$ python3 -q
>>> import numpy as np
>>> np.set_printoptions(precision=2, suppress=True, linewidth=120, sign=" ")
>>> K = np.load("block6.npy")
>>> K
array([[ 0,  3,  7],
       [ 0,  0,  8],
       [ 0,  0,  0]])
>>> # column 2 is much longer than the rest
>>> [round(float(x), 2) for x in np.linalg.svd(K, compute_uv=False)[:3]]
[10.82, 2.22, 0.0]
>>> np.linalg.matrix_rank(K, rtol=0.1)
np.int64(2)
>>> np.argsort(-np.linalg.norm(K, axis=0).round(6), kind="stable")[:3]
array([ 2,  1,  0])
>>> np.prod(np.diag(K)), np.round(np.linalg.det(K), 2)
(np.int64(0), np.float64(0.0))
>>> K @ K
array([[  0,   0,  24],
       [  0,   0,   0],
       [  0,   0,   0]])
>>> np.sort(np.linalg.eigvals(K))
array([ 0.,  0.,  0.])
>>> np.linalg.matrix_rank(K - K[0, 0] * np.eye(3))
np.int64(2)
>>> try:
...     np.linalg.inv(K)
... except np.linalg.LinAlgError as e:
...     print(repr(e))
... 
LinAlgError('Singular matrix')
>>> Q, _ = np.linalg.qr(np.array([[-0.7, -1.2, -0.4, 0.9],
...     [0.6, 0.2, -0.9, 1.3],
...     [-0.6, -0.2, 0.9, -0.6],
...     [-0.3, -1.5, 0.8, 0.3]]))
>>> V, _ = np.linalg.qr(np.array([[0.0, -0.1, 0.7, -0.8],
...     [-0.7, 1.0, 0.6, -0.7],
...     [0.5, -1.1, -0.4, 0.2],
...     [1.1, 1.5, -1.4, 0.1]]))
>>> sv = 20 * 0.5 ** np.arange(4)
>>> X = Q[:, :4] * sv @ V[:4]
>>> X
array([[ -2.67,   3.01, -12.46,  -0.55],
       [ -0.96,   4.42,  10.37,   1.14],
       [  3.75,  -2.27, -10.46,  -0.81],
       [ -3.18,   2.74,  -5.17,   7.53]])
>>> rng = np.random.default_rng(764271)
>>> z = rng.permutation(4)
>>> z
array([ 0,  3,  1,  2])
>>> out = X[z][:, z]
>>> out
array([[ -2.67,  -0.55,   3.01, -12.46],
       [ -3.18,   7.53,   2.74,  -5.17],
       [ -0.96,   1.14,   4.42,  10.37],
       [  3.75,  -0.81,  -2.27, -10.46]])
>>> round(np.linalg.eigvals(X).sum().real, 2)
np.float64(-1.18)
>>> round(float(np.einsum("ii->", X)), 2)
-1.18
>>> round(np.linalg.det(X[::-1]), 2)
np.float64(2500.0)
>>> np.round(np.einsum("ij,ji->", X, X), 2)
np.float64(64.69)
>>> round(float(np.linalg.det(X.T)), 2)
2500.0
>>> np.round(np.linalg.det(2 * X), 2), round(float(np.linalg.det(X)), 2)
(np.float64(40000.0), 2500.0)
>>> cent = 10 * np.array([[-0.8, -1.3, -0.3], [-1.4, -1.9, -1.0], [1.5, -0.1, 0.0]])
>>> z = rng.integers(0, 3, 26)
>>> data = cent[z] + rng.normal(size=(26, 3))
>>> data
array([[ -9.18, -12.8 ,  -2.6 ],
       [ -9.58, -14.17,  -3.02],
       [-13.7 , -19.54,  -8.82],
       [-15.68, -18.64,  -9.75],
       [-14.5 , -18.74,  -9.44],
       [ 15.13,   0.29,  -0.83],
       [ 14.31,  -1.14,   2.1 ],
       [ 13.52,  -0.41,  -0.52],
       [ -7.07, -12.44,  -2.28],
       [ 14.22,  -1.25,  -2.52],
       [ -8.14, -13.08,  -2.91],
       [-14.53, -19.52,  -9.23],
       [-10.63, -12.94,  -1.51],
       [ 14.13,  -2.94,   1.21],
       [ -8.11, -11.95,  -2.14],
       [-13.96, -18.53, -10.13],
       [-15.2 , -19.04,  -8.74],
       [ -8.75, -12.19,  -4.97],
       [-15.41, -20.55,  -9.49],
       [ -5.44, -13.02,  -3.08],
       [ -8.17, -15.02,  -4.69],
       [ -7.74, -13.81,  -2.96],
       [-15.26, -19.52,  -9.79],
       [-14.14, -18.59, -10.54],
       [ -7.97, -14.59,  -3.1 ],
       [ -8.27, -12.67,  -4.47]])
>>> out = np.c_[data[:, :2] @ np.array([[1, 5], [4, 1]]), np.array([4, 0, 3, 3, 2, 0, 5, 2, 1, 3, 1, 0, 1, 1, 4, 5, 5, 1, 1, 3, 1, 5, 1, 4, 1, 0])]
>>> out
array([[-60.4 , -58.71,   4.  ],
       [-66.25, -62.06,   0.  ],
       [-91.85, -88.05,   3.  ],
       [-90.24, -97.06,   3.  ],
       [-89.45, -91.21,   2.  ],
       [ 16.3 ,  75.96,   0.  ],
       [  9.75,  70.4 ,   5.  ],
       [ 11.9 ,  67.22,   2.  ],
       [-56.81, -47.76,   1.  ],
       [  9.21,  69.83,   3.  ],
       [-60.47, -53.76,   1.  ],
       [-92.6 , -92.18,   0.  ],
       [-62.38, -66.1 ,   1.  ],
       [  2.35,  67.69,   1.  ],
       [-55.91, -52.5 ,   4.  ],
       [-88.08, -88.34,   5.  ],
       [-91.37, -95.03,   5.  ],
       [-57.53, -55.94,   1.  ],
       [-97.61, -97.59,   1.  ],
       [-57.53, -40.23,   3.  ],
       [-68.25, -55.88,   1.  ],
       [-62.96, -52.5 ,   5.  ],
       [-93.32, -95.83,   1.  ],
       [-88.51, -89.28,   4.  ],
       [-66.35, -54.46,   1.  ],
       [-58.94, -54.04,   0.  ]])
>>> np.round(np.linalg.norm(out - data @ np.linalg.lstsq(data, out)[0], axis=0), 2) + 0
array([ 0.  ,  0.  ,  8.72])
>>> np.linalg.norm(np.linalg.qr(data)[0].T @ out, axis=0) ** 2 / ((out ** 2).sum(axis=0) + 1e-12)
array([ 1.  ,  1.  ,  0.62])
>>> np.round(np.linalg.lstsq(data, out[:, 0])[0], 2) + 0
array([ 1.,  4.,  0.])
